$ ipython --no-banner

In [1]: import numpy as np

In [2]: np.set_printoptions(precision=3, suppress=True, linewidth=120, legacy="1.25")

In [3]: X = np.loadtxt("layer1.csv", delimiter=",")

In [4]: X
Out[4]: 
array([[1.   , 0.   , 0.   , 0.   , 0.   , 0.   ],
       [0.5  , 0.5  , 0.   , 0.   , 0.   , 0.   ],
       [0.   , 0.   , 0.333, 0.   , 0.333, 0.333],
       [0.   , 0.5  , 0.   , 0.5  , 0.   , 0.   ],
       [0.   , 0.   , 0.   , 0.   , 0.5  , 0.5  ],
       [0.   , 0.   , 0.25 , 0.25 , 0.25 , 0.25 ]])

In [5]: u, g = X[5], X[4]

In [6]: u @ g
Out[6]: 0.25

In [7]: p = (u @ g) / (u @ u) * u

In [8]: p
Out[8]: array([0.  , 0.  , 0.25, 0.25, 0.25, 0.25])

In [9]: np.outer(u, g)
Out[9]: 
array([[0.   , 0.   , 0.   , 0.   , 0.   , 0.   ],
       [0.   , 0.   , 0.   , 0.   , 0.   , 0.   ],
       [0.   , 0.   , 0.   , 0.   , 0.125, 0.125],
       [0.   , 0.   , 0.   , 0.   , 0.125, 0.125],
       [0.   , 0.   , 0.   , 0.   , 0.125, 0.125],
       [0.   , 0.   , 0.   , 0.   , 0.125, 0.125]])

In [10]: q, _ = np.linalg.qr(np.array([[-1.2, -0.4, -1.1], [-0.4, -1.0, -0.9], [-0.2, 1.7, -0.8]]))

In [11]: feats = q[:, :3]

In [12]: feats
Out[12]: 
array([[-0.937, -0.002, -0.349],
       [-0.312, -0.441,  0.841],
       [-0.156,  0.897,  0.413]])

In [13]: C2 = feats.T @ feats

In [14]: C2.round(3) + 0
Out[14]: 
array([[1., 0., 0.],
       [0., 1., 0.],
       [0., 0., 1.]])

In [15]: np.allclose(C2, C2.T)
Out[15]: True

In [16]: round(float(np.trace(C2)), 3), round((feats ** 2).sum(), 3)
Out[16]: (3.0, 3.0)

In [17]: np.diag(C2)
Out[17]: array([1., 1., 1.])

In [18]: np.linalg.svd(feats, compute_uv=False) ** 2
Out[18]: array([1., 1., 1.])

In [19]: np.linalg.eigvalsh(C2)[::-1]
Out[19]: array([1., 1., 1.])

In [20]: np.linalg.matrix_rank(C2)
Out[20]: 3

In [21]: B = feats / np.sqrt((feats ** 2).mean(axis=1, keepdims=True))

In [22]: np.linalg.norm(B, axis=1)
Out[22]: array([1.732, 1.732, 1.732])

In [23]: feats - feats.mean(axis=1, keepdims=True)
Out[23]: 
array([[-0.507,  0.427,  0.08 ],
       [-0.342, -0.47 ,  0.812],
       [-0.541,  0.513,  0.028]])

In [24]: np.linalg.matrix_rank(feats - feats.mean(axis=1, keepdims=True))
Out[24]: 2

In [25]: vec = np.array([0, 0, 1])

In [26]: np.linalg.inv(feats)
Out[26]: 
array([[-0.937, -0.312, -0.156],
       [-0.002, -0.441,  0.897],
       [-0.349,  0.841,  0.413]])

In [27]: B = np.array([[0, 5], [2, 0], [1, 2]])

In [28]: np.einsum("ij->j", feats)
Out[28]: array([-1.406,  0.454,  0.905])

In [29]: np.round(feats.T @ feats, 3) + 0
Out[29]: 
array([[1., 0., 0.],
       [0., 1., 0.],
       [0., 0., 1.]])

In [30]: np.linalg.svd(feats, compute_uv=False)
Out[30]: array([1., 1., 1.])

In [31]: np.round(feats @ feats.T, 3) + 0
Out[31]: 
array([[1., 0., 0.],
       [0., 1., 0.],
       [0., 0., 1.]])

In [32]: M = np.load("w.npy")

In [33]: M
Out[33]: 
array([[0.004, 0.011, 0.011, 0.041, 0.004, 0.026, 0.033],
       [0.011, 0.033, 0.033, 0.122, 0.011, 0.077, 0.1  ],
       [0.011, 0.033, 0.033, 0.122, 0.011, 0.077, 0.1  ],
       [0.041, 0.122, 0.122, 0.446, 0.041, 0.284, 0.365],
       [0.004, 0.011, 0.011, 0.041, 0.004, 0.026, 0.033],
       [0.026, 0.077, 0.077, 0.284, 0.026, 0.181, 0.232],
       [0.033, 0.1  , 0.1  , 0.365, 0.033, 0.232, 0.299]])

In [34]: # projection: eigenvalues are 0 or 1

In [35]: np.linalg.matrix_rank(M)
Out[35]: 1

In [36]: M.mean(axis=0)
Out[36]: array([0.018, 0.055, 0.055, 0.203, 0.018, 0.129, 0.166])

In [37]: np.round(np.linalg.norm(M), 3)
Out[37]: 1.0

In [38]: np.count_nonzero(M)
Out[38]: 49

In [39]: np.round(np.linalg.svd(M, compute_uv=False), 3) + 0
Out[39]: array([1., 0., 0., 0., 0., 0., 0.])

In [40]: round(float(np.abs(M).max()), 3)
Out[40]: 0.446
